% python3 -q
>>> import numpy as np
>>> from numpy import linalg as LA
>>> np.set_printoptions(precision=3, suppress=True, linewidth=100)
>>> mat = np.array([[7.0, 4.0, 4.0, 2.0, 2.0, 4.0, 2.0],
...     [4.0, 7.0, 4.0, 2.0, 2.0, 4.0, 2.0],
...     [4.0, 4.0, 7.0, 2.0, 2.0, 4.0, 2.0],
...     [2.0, 2.0, 2.0, 4.0, 1.0, 2.0, 1.0],
...     [2.0, 2.0, 2.0, 1.0, 4.0, 2.0, 1.0],
...     [4.0, 4.0, 4.0, 2.0, 2.0, 7.0, 2.0],
...     [2.0, 2.0, 2.0, 1.0, 1.0, 2.0, 4.0]])
>>> print(mat)
[[7. 4. 4. 2. 2. 4. 2.]
 [4. 7. 4. 2. 2. 4. 2.]
 [4. 4. 7. 2. 2. 4. 2.]
 [2. 2. 2. 4. 1. 2. 1.]
 [2. 2. 2. 1. 4. 2. 1.]
 [4. 4. 4. 2. 2. 7. 2.]
 [2. 2. 2. 1. 1. 2. 4.]]
>>> Q, vecs = LA.qr(mat[:, :2])[0], LA.qr(mat[:, 2:])[0]
>>> s = LA.svd(Q.T @ vecs, compute_uv=False)
>>> print((s > 0.9).sum())
1
>>> print(np.degrees(np.arccos(s.clip(0, 1))))
[15.718 90.   ]
>>> print(round(float(LA.norm(mat[2], 1)), 3), round(float(LA.norm(mat[2], np.inf)), 3))
25.0 7.0
>>> print(mat[2] @ mat[1])
100.0
>>> print(round(LA.norm(mat[2] - mat[1]), 3))
4.243
>>> m1 = np.load("w.npy")
>>> print(m1)
[[ 13.081  -2.266  15.244  18.613]
 [ 13.067  -2.369  14.473  15.589]
 [ 14.083  -1.257  12.31   16.999]
 [ 12.036  -1.855  14.533  16.975]
 [ 12.397  -1.116  14.694  18.415]
 [  0.706  -8.716 -10.38    1.783]
 [  4.017  -7.491 -11.517   3.043]
 [  1.594  -7.105 -10.667   2.702]
 [ 12.923  -1.948  13.74   15.392]
 [ 12.433  -2.756  13.928  18.248]
 [  1.896  -8.834  -9.987   2.086]
 [  3.83   -8.066 -11.551   2.969]
 [  2.292  -9.164 -11.206   2.291]
 [ 13.299  -0.999  11.714  17.368]
 [  2.333  -9.375 -10.592   0.78 ]
 [ 11.435  -2.461  13.733  16.809]
 [ 12.042  -1.927  12.288  15.201]
 [ 11.887  -1.367  12.19   16.226]]
>>> A2 = np.c_[m1[:, :1] @ np.array([[2]]), np.array([-3, 2, 1, 3, 2, -3, 3, 3, 1, -1, 2, 2, -3, -3, 0, 1, 3, 1])]
>>> print(A2)
[[26.162 -3.   ]
 [26.134  2.   ]
 [28.166  1.   ]
 [24.072  3.   ]
 [24.794  2.   ]
 [ 1.412 -3.   ]
 [ 8.034  3.   ]
 [ 3.188  3.   ]
 [25.846  1.   ]
 [24.866 -1.   ]
 [ 3.792  2.   ]
 [ 7.66   2.   ]
 [ 4.584 -3.   ]
 [26.598 -3.   ]
 [ 4.666  0.   ]
 [22.87   1.   ]
 [24.084  3.   ]
 [23.774  1.   ]]
>>> print(LA.matrix_rank(np.c_[m1, A2]))
5
>>> print(LA.matrix_rank(A2))
2
>>> print(np.round(LA.norm(A2 - m1 @ LA.lstsq(m1, A2)[0], axis=0), 3) + 0)
[0.    8.991]
>>> vec = np.array([-3, 3])
>>> print(np.sign((A2 @ vec).round(6)))
[-1. -1. -1. -1. -1. -1. -1. -1. -1. -1. -1. -1. -1. -1. -1. -1. -1. -1.]
>>> print(LA.norm(A2 @ vec) <= LA.norm(A2, 2) * LA.norm(vec) + 1e-9)
True
>>> print((A2 @ vec).argmax())
7
>>> X = np.load("a.npy")
>>> print(X)
[[ 4  2  2 -1  1]
 [ 4  2 -1  1  1]
 [-8  1 -2  0 -2]
 [ 4  0  0 -2  1]
 [-8 -1 -2  1 -2]
 [ 0  2 -1  2  0]
 [-8  0  1  1 -2]
 [ 0  0 -2  1  0]]
>>> print(LA.lstsq(X[:-1].T, X[-1])[2])
4
>>> print(np.round(np.trace(LA.pinv(X) @ X), 3))
4.0
>>> print(np.abs(np.diag(LA.qr(X)[1])) > 1e-9)
[ True  True  True  True False]
>>> print(np.allclose(X[:-1].T @ LA.lstsq(X[:-1].T, X[-1])[0], X[-1]))
True
>>> Uu, s, vt = LA.svd(X)
>>> vecs = vt[:(s > 1e-8).sum()]
>>> rng = np.random.default_rng(307154)
>>> vec = X[7] + -2 * X[6] + rng.integers(2) * np.eye(5)[1]
>>> print(vec)
[16.  1. -4. -1.  4.]
>>> print(LA.matrix_rank(np.vstack([X, vec])))
4
>>> print(np.diag(vecs.T @ vecs))
[0.941 1.    1.    1.    0.059]
